$ python -q
>>> import numpy as np
>>> np.set_printoptions(precision=2, suppress=True, linewidth=200, legacy="1.25")
>>> def rnd(a):
...     return np.round(a, 2) + 0
... 
>>> E = np.load("arr.npy")
>>> rnd(E)
array([[-0.28, -0.29, -0.35,  0.25, -0.25,  0.34, -0.31,  0.62],
       [ 0.62, -0.5 , -0.23, -0.4 ,  0.02,  0.27, -0.23, -0.17],
       [-0.53,  0.1 , -0.17, -0.73, -0.34,  0.04, -0.05, -0.18],
       [ 0.14,  0.01,  0.  , -0.1 , -0.18,  0.42,  0.84,  0.22],
       [-0.17, -0.69,  0.25,  0.19, -0.43, -0.34,  0.19, -0.23],
       [-0.31, -0.41,  0.07, -0.28,  0.73, -0.13,  0.17,  0.27],
       [ 0.34,  0.1 ,  0.05, -0.31, -0.25, -0.61, -0.01,  0.58],
       [ 0.  ,  0.  , -0.85,  0.16,  0.08, -0.37,  0.27, -0.18]])
>>> out = np.linalg.inv(E)
>>> rnd(np.linalg.det(E) * np.linalg.det(out))
1.0
>>> np.allclose(out, E.T)
True
>>> x = np.array([4, 5, 5, 2, 4, 0, 3, 5])
>>> rnd(E @ (2 * x))
array([ -5.27,  -6.87, -12.62,   6.73,  -9.62,   2.67,   6.82,  -7.37])
>>> np.sign((E @ x).round(6))
array([-1., -1., -1.,  1., -1.,  1.,  1., -1.])
>>> (E @ x).argmax()
6
>>> out = E / np.linalg.norm(E, axis=1, keepdims=True)
>>> cov = out @ out.T
>>> np.argwhere(np.triu(np.abs(cov) > 0.95, 1))
array([], shape=(0, 2), dtype=int64)
>>> rnd(cov[5])
array([0., 0., 0., 0., 0., 1., 0., 0.])
>>> rnd(cov)
array([[1., 0., 0., 0., 0., 0., 0., 0.],
       [0., 1., 0., 0., 0., 0., 0., 0.],
       [0., 0., 1., 0., 0., 0., 0., 0.],
       [0., 0., 0., 1., 0., 0., 0., 0.],
       [0., 0., 0., 0., 1., 0., 0., 0.],
       [0., 0., 0., 0., 0., 1., 0., 0.],
       [0., 0., 0., 0., 0., 0., 1., 0.],
       [0., 0., 0., 0., 0., 0., 0., 1.]])
>>> rnd(np.linalg.norm(out, axis=1))
array([1., 1., 1., 1., 1., 1., 1., 1.])
>>> rng = np.random.default_rng(809)
>>> z = rng.permutation(8)
>>> out = E[:, z] * rng.choice([-1, 1], 8)
>>> rnd(out)
array([[ 0.25, -0.62,  0.31,  0.29, -0.35, -0.28,  0.34,  0.25],
       [-0.02,  0.17,  0.23,  0.5 , -0.23,  0.62,  0.27, -0.4 ],
       [ 0.34,  0.18,  0.05, -0.1 , -0.17, -0.53,  0.04, -0.73],
       [ 0.18, -0.22, -0.84, -0.01,  0.  ,  0.14,  0.42, -0.1 ],
       [ 0.43,  0.23, -0.19,  0.69,  0.25, -0.17, -0.34,  0.19],
       [-0.73, -0.27, -0.17,  0.41,  0.07, -0.31, -0.13, -0.28],
       [ 0.25, -0.58,  0.01, -0.1 ,  0.05,  0.34, -0.61, -0.31],
       [-0.08,  0.18, -0.27,  0.  , -0.85,  0.  , -0.37,  0.16]])
>>> left, _, VT = np.linalg.svd(E.T @ out)
>>> rnd(left @ VT)
array([[ 0.,  0.,  0.,  0.,  0.,  1.,  0.,  0.],
       [ 0.,  0.,  0., -1.,  0.,  0.,  0.,  0.],
       [ 0.,  0.,  0.,  0.,  1.,  0.,  0.,  0.],
       [ 0.,  0.,  0.,  0.,  0.,  0.,  0.,  1.],
       [-1.,  0.,  0.,  0.,  0.,  0.,  0.,  0.],
       [ 0.,  0.,  0.,  0.,  0.,  0.,  1.,  0.],
       [ 0.,  0., -1.,  0.,  0.,  0.,  0.,  0.],
       [ 0., -1.,  0.,  0.,  0.,  0.,  0.,  0.]])
>>> t = np.sort(rng.uniform(-2, 2, 15))
>>> X = np.c_[t, t ** 2, t ** 3] @ np.array([[0, 1, 3], [1, 2, 2], [2, 2, 0]])
>>> rnd(X)
array([[-1.16, -1.12, -0.96],
       [-0.82, -0.87, -1.04],
       [-0.58, -0.69, -1.09],
       [-0.23, -0.43, -1.12],
       [ 0.  , -0.25, -1.  ],
       [ 0.03, -0.2 , -0.85],
       [ 0.04, -0.18, -0.76],
       [ 0.01, -0.1 , -0.37],
       [ 0.04,  0.25,  0.59],
       [ 0.19,  0.65,  1.25],
       [ 0.28,  0.82,  1.49],
       [ 0.43,  1.12,  1.85],
       [ 2.34,  4.08,  4.39],
       [ 3.41,  5.56,  5.35],
       [ 4.31,  6.77,  6.06]])
>>> out = X + rng.integers(-2, 3, (15, 1)) @ rng.integers(-2, 3, (1, 3))
>>> rnd(out)
array([[-1.16, -3.12, -0.96],
       [-0.82,  1.13, -1.04],
       [-0.58,  1.31, -1.09],
       [-0.23, -0.43, -1.12],
       [ 0.  , -0.25, -1.  ],
       [ 0.03, -0.2 , -0.85],
       [ 0.04, -4.18, -0.76],
       [ 0.01, -0.1 , -0.37],
       [ 0.04,  0.25,  0.59],
       [ 0.19, -3.35,  1.25],
       [ 0.28,  0.82,  1.49],
       [ 0.43,  3.12,  1.85],
       [ 2.34,  8.08,  4.39],
       [ 3.41,  9.56,  5.35],
       [ 4.31,  4.77,  6.06]])
>>> rnd(out - X)
array([[ 0., -2.,  0.],
       [ 0.,  2.,  0.],
       [ 0.,  2.,  0.],
       [ 0.,  0.,  0.],
       [ 0.,  0.,  0.],
       [ 0.,  0.,  0.],
       [ 0., -4.,  0.],
       [ 0.,  0.,  0.],
       [ 0.,  0.,  0.],
       [ 0., -4.,  0.],
       [ 0.,  0.,  0.],
       [ 0.,  2.,  0.],
       [ 0.,  4.,  0.],
       [ 0.,  4.,  0.],
       [ 0., -2.,  0.]])
>>> rnd(np.abs(out - X).sum(axis=1))
array([2., 2., 2., 0., 0., 0., 4., 0., 0., 4., 0., 2., 4., 4., 2.])
>>> M = np.loadtxt("case5.csv", delimiter=",")
>>> M
array([[ -0.8,  -0.9,   1.5,  -5.5],
       [ -0.1,  -0.8,   1.1,  -7.5],
       [ -1.3,  -0.9,  -0.8,  -1.5],
       [  1.2,  -0.1,   1. , -10. ],
       [ -0.1,  -1.1,  -0.9,   2. ],
       [  0.9,  -0.3,   1.3,  -2. ],
       [  0.3,  -0.6,  -1.5,   3. ],
       [  1. ,  -0.9,   0.4,  -4.5],
       [  1.2,  -0.1,  -0.6,  -3.5],
       [ -2.7,   2. ,  -1.3,  -7.5]])
>>> P = M @ np.linalg.solve(M.T @ M, M.T)
>>> rnd(np.linalg.eigvalsh(P))
array([0., 0., 0., 0., 0., 0., 1., 1., 1., 1.])
>>> np.trace(P)
4.0
>>> np.linalg.matrix_rank(np.eye(10) - P)
6
